$ python -q
>>> import numpy as np
>>> np.set_printoptions(precision=4, suppress=True, linewidth=100)
>>> tidy = lambda a: np.round(a, 4) + 0
>>> feats = np.load("m.npy")
>>> feats
array([[ 2., -1.,  0.],
       [-1., -1., -1.],
       [ 0., -1., -2.]])
>>> out = np.array([[0, 0], [0, 2]])
>>> C = np.kron(out, feats)
>>> print(C)
[[ 0. -0.  0.  0. -0.  0.]
 [-0. -0. -0. -0. -0. -0.]
 [ 0. -0. -0.  0. -0. -0.]
 [ 0. -0.  0.  4. -2.  0.]
 [-0. -0. -0. -2. -2. -2.]
 [ 0. -0. -0.  0. -2. -4.]]
>>> print(tidy(np.linalg.norm(C, 2)), tidy(np.linalg.norm(out, 2) * np.linalg.norm(feats, 2)))
5.3627 5.3627
>>> x0 = np.array([2, -6, 2, 2, -5, 5])
>>> h = np.maximum(C @ x0, 0)
>>> h
array([ 0.,  0.,  0., 18.,  0.,  0.])
>>> print(np.flatnonzero(h > 1e-9))
[3]
>>> np.maximum(C @ (3 * x0), 0)
array([ 0.,  0.,  0., 54.,  0.,  0.])
>>> tidy(np.tanh(C @ x0))
array([ 0.    ,  0.    ,  0.    ,  1.    , -0.9993, -1.    ])
>>> P = np.triu(np.array([[-7, -2, 1], [9, 4, 2], [-9, -4, -6]]), 1) + np.eye(3)
>>> out = P @ feats @ np.linalg.inv(P)
>>> print(out)
[[  4.   8. -20.]
 [ -1.  -5.   6.]
 [  0.  -1.   0.]]
>>> P @ feats - feats @ P
array([[ 2.,  5.,  0.],
       [ 0., -4., -1.],
       [ 0.,  0.,  2.]])
>>> x0 = np.array([0, -3, -5])
>>> out @ (2 * x0)
array([152., -30.,   6.])
>>> print(out @ np.eye(3)[2])
[-20.   6.   0.]
>>> np.linalg.norm(out @ x0) <= np.linalg.norm(out, 2) * np.linalg.norm(x0) + 1e-9
np.True_
>>> np.einsum("ij,j->i", out, x0)
array([ 76., -15.,   3.])
>>> (out * x0).sum(axis=1)
array([ 76., -15.,   3.])
>>> out * x0
array([[  0., -24., 100.],
       [ -0.,  15., -30.],
       [  0.,   3.,  -0.]])
>>> out @ np.ones(3)
array([-8.,  0., -1.])
>>> print(np.einsum("ii->", feats))
-1.0
>>> tidy(np.linalg.det(feats[::-1]))
np.float64(-4.0)
>>> tidy(np.linalg.eigvals(feats))
array([ 2.3234, -0.6421, -2.6813])
>>> print(np.kron(np.eye(2, dtype=int), feats))
[[ 2. -1.  0.  0. -0.  0.]
 [-1. -1. -1. -0. -0. -0.]
 [ 0. -1. -2.  0. -0. -0.]
 [ 0. -0.  0.  2. -1.  0.]
 [-0. -0. -0. -1. -1. -1.]
 [ 0. -0. -0.  0. -1. -2.]]
>>> K = np.loadtxt("test5.csv", delimiter=",")
>>> K
array([[ -0.2638,  -2.4379, -33.396 ,  -0.0056,   0.2237],
       [  0.5327,  -0.4243,   2.3869,  -0.0055,   0.1052],
       [  0.5484,   3.2422, -10.028 ,  -0.0142,  -0.1137],
       [  0.8973,  -1.1521,  43.9279,  -0.0049,   0.0775],
       [ -0.7267,  -1.6642,   6.5322,   0.0054,   0.4673],
       [  0.8831,   7.7544,  -6.1753,  -0.0351,  -0.2496],
       [ -1.3908,  -0.0261, -25.4455,  -0.0373,  -0.3476],
       [ -0.0536,   0.5106,   0.2887,   0.0299,  -0.0194],
       [ -0.2982,  -6.9162,   3.1208,   0.0545,   0.0434],
       [ -0.5544,  -2.1543,  -5.5556,  -0.0342,   0.0929],
       [  0.8759,  -5.8582, -13.2399,  -0.0189,  -0.015 ],
       [ -0.0138,   1.3337,  -4.2512,  -0.001 ,   0.2662],
       [  1.5259,  -4.6445,  11.3056,  -0.0448,  -0.188 ],
       [ -2.1657,  -1.7886,   5.1876,   0.0006,   0.007 ],
       [ -0.4376,   3.6765,  40.7832,   0.0466,  -0.2504],
       [ -1.3188,   0.6939, -17.8021,  -0.0299,   0.0319],
       [ -0.055 ,   7.6207,  19.683 ,   0.0112,   0.1681],
       [ -0.5786,   4.9861,  -9.3203,   0.0076,   0.3204],
       [ -0.0478,   3.3446,   2.4286,   0.0014,  -0.1133],
       [ -0.1915,   5.4961,  11.0689,   0.0071,  -0.1251],
       [  0.4845,  -4.3377,  28.7849,  -0.0377,   0.1023],
       [  0.9812,  -3.6544,  -1.8023,   0.0246,  -0.1272],
       [  0.1956,  -3.2104,  34.8819,   0.0341,   0.2434],
       [  0.5964, -11.4554,  14.0514,   0.0006,  -0.1647],
       [  0.2635,   1.2977, -18.9507,   0.0267,  -0.0698],
       [  0.4138,  -7.4239, -12.3534,   0.0149,   0.0553],
       [ -0.0328,  -5.3195,  23.1318,  -0.0252,  -0.0135],
       [ -0.486 ,  -5.774 ,   4.9886,   0.0385,   0.1566]])
>>> Xs = (K - K.mean(axis=0)) / K.std(axis=0)
>>> tidy(Xs.std(axis=0))
array([1., 1., 1., 1., 1.])
>>> np.argwhere(np.abs(Xs) > 2)
array([[ 3,  2],
       [ 4,  4],
       [ 8,  3],
       [13,  0],
       [23,  1]])
>>> b = np.linalg.lstsq(np.delete(Xs, 3, axis=1), Xs[:, 3])[0]
>>> tidy(1 - np.var(Xs[:, 3] - np.delete(Xs, 3, axis=1) @ b))
np.float64(0.1002)
>>> lab = K[:, 3] > np.median(K[:, 3])
>>> f = K[lab].mean(axis=0) - K[~lab].mean(axis=0)
>>> lab.astype(int)
array([0, 0, 0, 0, 1, 0, 0, 1, 1, 0, 0, 0, 0, 0, 1, 0, 1, 1, 1, 1, 0, 1, 1, 0, 1, 1, 0, 1])
>>> tidy(f)
array([-0.1188,  1.64  ,  5.3988,  0.0428,  0.07  ])
>>> Xs = K - K.mean(axis=0)
>>> evecs = np.linalg.svd(Xs)[2][:4]
>>> out = Xs - Xs @ evecs.T @ evecs
>>> tidy(np.diag(evecs.T @ evecs))
array([1.    , 1.    , 1.    , 0.0006, 0.9994])
>>> tidy(np.linalg.norm(out) / np.linalg.norm(Xs))
np.float64(0.0013)
>>> Xs = K - K.mean(axis=0)
>>> Uu, sv, Vh = np.linalg.svd(Xs, full_matrices=False)
>>> tidy(np.abs(Vh[-1]))
array([0.0044, 0.0002, 0.0003, 0.9997, 0.0242])
>>> tidy(sv ** 2 / (sv ** 2).sum())
array([0.9415, 0.0568, 0.0015, 0.0001, 0.    ])
>>> tidy(sv)
array([99.2694, 24.3906,  4.0131,  0.9523,  0.1337])
>>> (np.sign(Uu[:, 0]) == np.sign(Uu[0, 0])).astype(int)
array([1, 1, 1, 0, 0, 1, 1, 1, 1, 1, 1, 1, 0, 0, 0, 1, 0, 1, 1, 0, 0, 1, 0, 0, 1, 1, 0, 0])
>>> np.linalg.matrix_rank(Xs)
np.int64(5)
>>> np.abs(Uu[:, 0]).argmax()
np.int64(3)
>>> print(np.searchsorted(np.cumsum(sv ** 2) / (sv ** 2).sum(), 0.9) + 1)
1
>>> m1 = np.array([[1, 1, 1, 1, -1, -1, -1, -1],
...     [1, 1, 1, 1, 1, 1, 1, 1],
...     [1, -1, -1, 1, -1, 1, 1, -1],
...     [1, 1, -1, -1, -1, -1, 1, 1],
...     [1, -1, 1, -1, 1, -1, 1, -1]])
>>> rng = np.random.default_rng(40790)
>>> out = m1 + rng.integers(-2, 3, (5, 1)) @ rng.integers(-2, 3, (1, 8))
>>> out
array([[ 5,  3, -1,  5,  1,  3,  3, -1],
       [ 3,  2,  0,  3,  2,  3,  3,  1],
       [-3, -3,  1, -3, -3, -3, -3, -1],
       [-3, -1,  1, -5, -3, -5, -3,  1],
       [-1, -2,  2, -3,  0, -3, -1, -1]])
>>> np.abs(out - m1).sum(axis=1)
array([22, 11, 22, 22, 11])
>>> out - m1
array([[ 4,  2, -2,  4,  2,  4,  4,  0],
       [ 2,  1, -1,  2,  1,  2,  2,  0],
       [-4, -2,  2, -4, -2, -4, -4,  0],
       [-4, -2,  2, -4, -2, -4, -4,  0],
       [-2, -1,  1, -2, -1, -2, -2,  0]])
>>> tidy(np.linalg.norm(m1, axis=1))
array([2.8284, 2.8284, 2.8284, 2.8284, 2.8284])
>>> tidy(np.linalg.norm(m1) ** 2 / np.linalg.norm(m1, 2) ** 2)
np.float64(5.0)
>>> np.linalg.norm(m1, axis=1).argmax()
np.int64(0)
>>> print(tidy(np.linalg.norm(m1, 2)))
2.8284
>>> print(m1[4] @ m1[0])
0
>>> tidy(np.linalg.norm(m1, 1)), tidy(np.linalg.norm(m1, np.inf))
(np.float64(5.0), np.float64(8.0))
>>> tidy(np.linalg.norm(m1[4], 1)), tidy(np.linalg.norm(m1[4], np.inf))
(np.float64(8.0), np.float64(1.0))
